>>> import numpy as np
>>> import numpy.linalg as la
>>> np.set_printoptions(precision=2, suppress=True, linewidth=100)
>>> mat = np.loadtxt("arr.csv", delimiter=",")
>>> mat
array([[  4.67,   9.26,  -5.44,   0.65],
       [ 15.24,   8.64,   4.06,  -1.22],
       [ 11.79,   0.67,   2.01,   0.42],
       [-10.39,   1.91,  -2.08,  -4.56],
       [-13.3 ,   2.  ,   0.87,  -1.25],
       [ -9.98,  -3.69,   0.84,   0.02],
       [ -7.14,   3.1 ,   0.22,  -2.89],
       [ -7.73,   5.98,   2.17,   3.72],
       [-10.56,  -4.02,   8.08,   4.02],
       [ -0.87,  -8.33,  -5.3 ,  -2.15],
       [  3.93,   6.06,  -0.89,   2.15],
       [ 10.74,  -5.05,   3.92,  -4.09],
       [ -6.25, -11.72,  -5.78,  -3.17],
       [  8.56,   2.42,  -1.86,  -5.65],
       [ -4.38, -13.22,   6.97,   4.21]])
>>> Y = np.array([[0, 5, 3], [0, 1, 1], [0, 3, 5], [5, 4, 3]])
>>> la.matrix_rank(mat @ Y)
np.int64(3)
>>> np.einsum("ij->j", mat)
array([-15.67,  -5.99,   7.79,  -9.79])
>>> vec = np.array([8, 4, -2, 0])
>>> target = mat @ vec
>>> beta, lr = np.zeros(4), 1 / la.norm(mat, 2) ** 2
>>> for i in range(3):
...     beta -= lr * mat.T @ (mat @ beta - target)
...     if i % 1 == 0: print(i, round(la.norm(mat @ beta - target), 2))
... 
0 23.41
1 17.9
2 14.45
>>> beta
array([ 8.  ,  3.96, -0.99, -0.62])
>>> M = np.load("sample18.npy")
>>> M
array([[ 0.95,  0.88, -1.51,  0.18],
       [ 0.41,  0.55,  0.36, -1.85],
       [ 0.82,  1.1 ,  1.25,  0.75],
       [ 1.5 , -1.31,  0.18, -0.02]])
>>> rng = np.random.default_rng(502595)
>>> Y = M + rng.integers(-2, 3, (4, 2)) @ rng.integers(-2, 3, (2, 4))
>>> Y
array([[ 1.95, -2.12, -0.51,  4.18],
       [-0.59,  5.55,  0.36, -7.85],
       [ 0.82, -0.9 ,  0.25,  2.75],
       [ 0.5 , -0.31, -1.82, -2.02]])
>>> la.matrix_rank(Y - M, tol=1e-8)
np.int64(2)
>>> Y - M
array([[ 1., -3.,  1.,  4.],
       [-1.,  5.,  0., -6.],
       [ 0., -2., -1.,  2.],
       [-1.,  1., -2., -2.]])
>>> np.abs(Y - M).sum(axis=1)
array([ 9., 12.,  5.,  6.])
